$ python -q
>>> import numpy as np
>>> import numpy.linalg as la
>>> np.set_printoptions(precision=1, suppress=True, linewidth=140, sign=" ")
>>> K = np.loadtxt("w.csv", delimiter=",")
>>> K.round(1) + 0
array([[-0.1,  0.5, -0.8, -0.6, -1.3, -0.5, -1.1,  1.3, -1.2,  0.6, -0.7, -0.2, -0.5, -0.3],
       [-0.7, -0.6,  0.8,  0.6,  1.1,  0. ,  1.3, -1.4,  0.7, -0.8,  0.8,  0.1,  0.8,  0. ],
       [-1.8, -0.5,  0.5,  0.4,  0.4, -0.8,  1. , -0.9, -0.3, -0.7,  0.7,  0. ,  0.9, -0.5],
       [ 1.5,  0.5, -0.7, -0.5, -0.7,  0.5, -1.2,  1.1, -0.1,  0.8, -0.8, -0.1, -0.9,  0.3],
       [-1.5,  0.2, -0.5, -0.3, -1.2, -1.1, -0.5,  0.8, -1.5,  0.1, -0.3, -0.2,  0.2, -0.6],
       [-0.9,  0.4, -0.7, -0.5, -1.3, -0.9, -0.8,  1.1, -1.5,  0.4, -0.5, -0.2, -0.1, -0.5],
       [ 2.1,  0.2,  0. , -0.1,  0.5,  1.2, -0.4,  0.1,  1.2,  0.4, -0.3,  0.1, -0.7,  0.7],
       [ 0.6,  0.6, -0.8, -0.6, -1.1,  0. , -1.3,  1.4, -0.8,  0.8, -0.8, -0.1, -0.7,  0. ],
       [-1.6,  0.2, -0.5, -0.3, -1.1, -1.1, -0.4,  0.7, -1.5,  0.1, -0.2, -0.2,  0.2, -0.6],
       [ 0.1,  0.6, -0.8, -0.6, -1.3, -0.4, -1.2,  1.4, -1.1,  0.7, -0.8, -0.2, -0.6, -0.2],
       [ 0.6, -0.5,  0.8,  0.5,  1.3,  0.7,  1. , -1.2,  1.4, -0.5,  0.6,  0.2,  0.3,  0.4],
       [-2.1, -0.1,  0. ,  0. , -0.6, -1.3,  0.2,  0.1, -1.3, -0.3,  0.2, -0.1,  0.6, -0.7],
       [ 0. ,  0.6, -0.8, -0.6, -1.3, -0.4, -1.2,  1.4, -1.1,  0.7, -0.8, -0.2, -0.6, -0.2],
       [-1.6,  0.2, -0.4, -0.3, -1.1, -1.2, -0.4,  0.7, -1.5,  0.1, -0.2, -0.2,  0.2, -0.7],
       [ 1.3,  0.6, -0.7, -0.6, -0.8,  0.4, -1.2,  1.2, -0.2,  0.8, -0.8, -0.1, -0.9,  0.2],
       [ 2.1,  0.1,  0.1,  0. ,  0.6,  1.3, -0.2, -0.1,  1.3,  0.3, -0.2,  0.1, -0.6,  0.7],
       [-0.8, -0.6,  0.8,  0.6,  1.1, -0.1,  1.3, -1.3,  0.6, -0.8,  0.8,  0.1,  0.8, -0.1],
       [-1.5, -0.5,  0.7,  0.5,  0.7, -0.6,  1.2, -1.1,  0.1, -0.8,  0.8,  0.1,  0.9, -0.3],
       [-1.7, -0.5,  0.6,  0.5,  0.5, -0.7,  1.1, -1. , -0.2, -0.8,  0.7,  0. ,  0.9, -0.4],
       [ 1.9,  0. ,  0.2,  0.1,  0.9,  1.2,  0.1, -0.4,  1.4,  0.1,  0. ,  0.1, -0.5,  0.7],
       [-0.4,  0.5, -0.8, -0.6, -1.3, -0.6, -1.1,  1.3, -1.3,  0.6, -0.7, -0.2, -0.4, -0.3],
       [-1.3, -0.6,  0.7,  0.6,  0.8, -0.4,  1.2, -1.2,  0.2, -0.8,  0.8,  0.1,  0.9, -0.3],
       [-1.9, -0.4,  0.5,  0.4,  0.3, -0.9,  1. , -0.8, -0.4, -0.7,  0.7,  0. ,  0.9, -0.5],
       [-0.6, -0.6,  0.8,  0.6,  1.2,  0.1,  1.3, -1.4,  0.8, -0.8,  0.8,  0.1,  0.7,  0. ],
       [ 1.4,  0.6, -0.7, -0.5, -0.7,  0.5, -1.2,  1.2, -0.1,  0.8, -0.8, -0.1, -0.9,  0.3],
       [ 0.4, -0.5,  0.8,  0.6,  1.3,  0.6,  1.1, -1.3,  1.3, -0.6,  0.7,  0.2,  0.4,  0.3],
       [-1.9,  0. , -0.2, -0.1, -0.9, -1.2, -0.1,  0.4, -1.4, -0.1,  0. , -0.1,  0.5, -0.7],
       [ 2.1,  0.2, -0.1, -0.1,  0.5,  1.2, -0.4,  0.1,  1.1,  0.4, -0.3,  0.1, -0.7,  0.7],
       [-1.7, -0.5,  0.6,  0.5,  0.5, -0.7,  1.1, -1. , -0.2, -0.8,  0.7,  0. ,  0.9, -0.4],
       [-1.8, -0.5,  0.6,  0.5,  0.5, -0.7,  1.1, -1. , -0.2, -0.8,  0.7,  0. ,  0.9, -0.4],
       [-0.6,  0.5, -0.7, -0.5, -1.3, -0.7, -1. ,  1.2, -1.4,  0.5, -0.6, -0.2, -0.3, -0.4],
       [-1.9,  0.1, -0.3, -0.2, -0.9, -1.2, -0.1,  0.4, -1.5, -0.1,  0. , -0.1,  0.4, -0.7],
       [ 2.1,  0.3, -0.2, -0.2,  0.2,  1.1, -0.6,  0.4,  0.9,  0.6, -0.4,  0.1, -0.8,  0.6],
       [ 2.1,  0.3, -0.3, -0.3,  0. ,  1.1, -0.8,  0.6,  0.7,  0.6, -0.5,  0. , -0.9,  0.6],
       [ 1.7, -0.1,  0.4,  0.2,  1. ,  1.2,  0.3, -0.6,  1.5,  0. ,  0.1,  0.1, -0.3,  0.7],
       [ 2. ,  0.4, -0.4, -0.4, -0.1,  1. , -0.9,  0.7,  0.6,  0.7, -0.6,  0. , -0.9,  0.6],
       [-1.2, -0.6,  0.7,  0.6,  0.9, -0.4,  1.2, -1.2,  0.3, -0.8,  0.8,  0.1,  0.9, -0.2],
       [-0.7,  0.4, -0.7, -0.5, -1.3, -0.8, -0.9,  1.2, -1.4,  0.5, -0.6, -0.2, -0.2, -0.4],
       [ 1.9, -0.1,  0.3,  0.1,  0.9,  1.2,  0.1, -0.4,  1.4,  0.1,  0. ,  0.1, -0.4,  0.7],
       [ 1.6, -0.2,  0.4,  0.3,  1.1,  1.2,  0.4, -0.7,  1.5, -0.1,  0.2,  0.2, -0.2,  0.7],
       [-1.4, -0.6,  0.7,  0.6,  0.7, -0.5,  1.2, -1.2,  0.2, -0.8,  0.8,  0.1,  0.9, -0.3],
       [ 0.6, -0.5,  0.7,  0.5,  1.3,  0.7,  1. , -1.2,  1.4, -0.5,  0.6,  0.2,  0.3,  0.4],
       [ 1.9,  0. ,  0.2,  0.1,  0.8,  1.3,  0. , -0.3,  1.4,  0.2,  0. ,  0.1, -0.5,  0.7],
       [ 1.1,  0.6, -0.8, -0.6, -0.9,  0.3, -1.3,  1.3, -0.4,  0.8, -0.8, -0.1, -0.9,  0.2],
       [-1.9, -0.4,  0.5,  0.4,  0.3, -0.9,  1. , -0.8, -0.4, -0.7,  0.7,  0. ,  0.9, -0.5],
       [-0.7,  0.4, -0.7, -0.5, -1.3, -0.8, -0.9,  1.2, -1.4,  0.5, -0.6, -0.2, -0.2, -0.4],
       [-1.2, -0.6,  0.8,  0.6,  0.9, -0.3,  1.2, -1.3,  0.4, -0.8,  0.8,  0.1,  0.9, -0.2],
       [ 0.1, -0.5,  0.8,  0.6,  1.3,  0.5,  1.1, -1.3,  1.2, -0.6,  0.7,  0.2,  0.5,  0.2],
       [-2.1, -0.2,  0.1,  0.1, -0.5, -1.2,  0.4, -0.1, -1.1, -0.4,  0.3, -0.1,  0.7, -0.7]])
>>> # rank 2
>>> cov = np.cov(K, rowvar=False)
>>> np.round(np.corrcoef(K[:, 13], K[:, 9])[0, 1], 1)
np.float64(0.3)
>>> np.round(la.eigvalsh(cov)[::-1], 1) + 0
array([ 4.9,  4.2,  0. ,  0. ,  0. ,  0. ,  0. ,  0. ,  0. ,  0. ,  0. ,  0. ,  0. ,  0. ])
>>> cov.shape
(14, 14)
>>> np.argwhere(np.triu(np.abs(np.corrcoef(K.T)) > 0.8, 1))
array([[  0,   5],
       [  0,  12],
       [  0,  13],
       [  1,   2],
       [  1,   3],
       [  1,   4],
       [  1,   6],
       [  1,   7],
       [  1,   9],
       [  1,  10],
       [  1,  12],
       [  2,   3],
       [  2,   4],
       [  2,   6],
       [  2,   7],
       [  2,   9],
       [  2,  10],
       [  2,  11],
       [  3,   4],
       [  3,   6],
       [  3,   7],
       [  3,   9],
       [  3,  10],
       [  4,   6],
       [  4,   7],
       [  4,   8],
       [  4,  11],
       [  5,   8],
       [  5,  13],
       [  6,   7],
       [  6,   9],
       [  6,  10],
       [  6,  12],
       [  7,   9],
       [  7,  10],
       [  7,  11],
       [  8,  11],
       [  8,  13],
       [  9,  10],
       [  9,  12],
       [ 10,  12]])
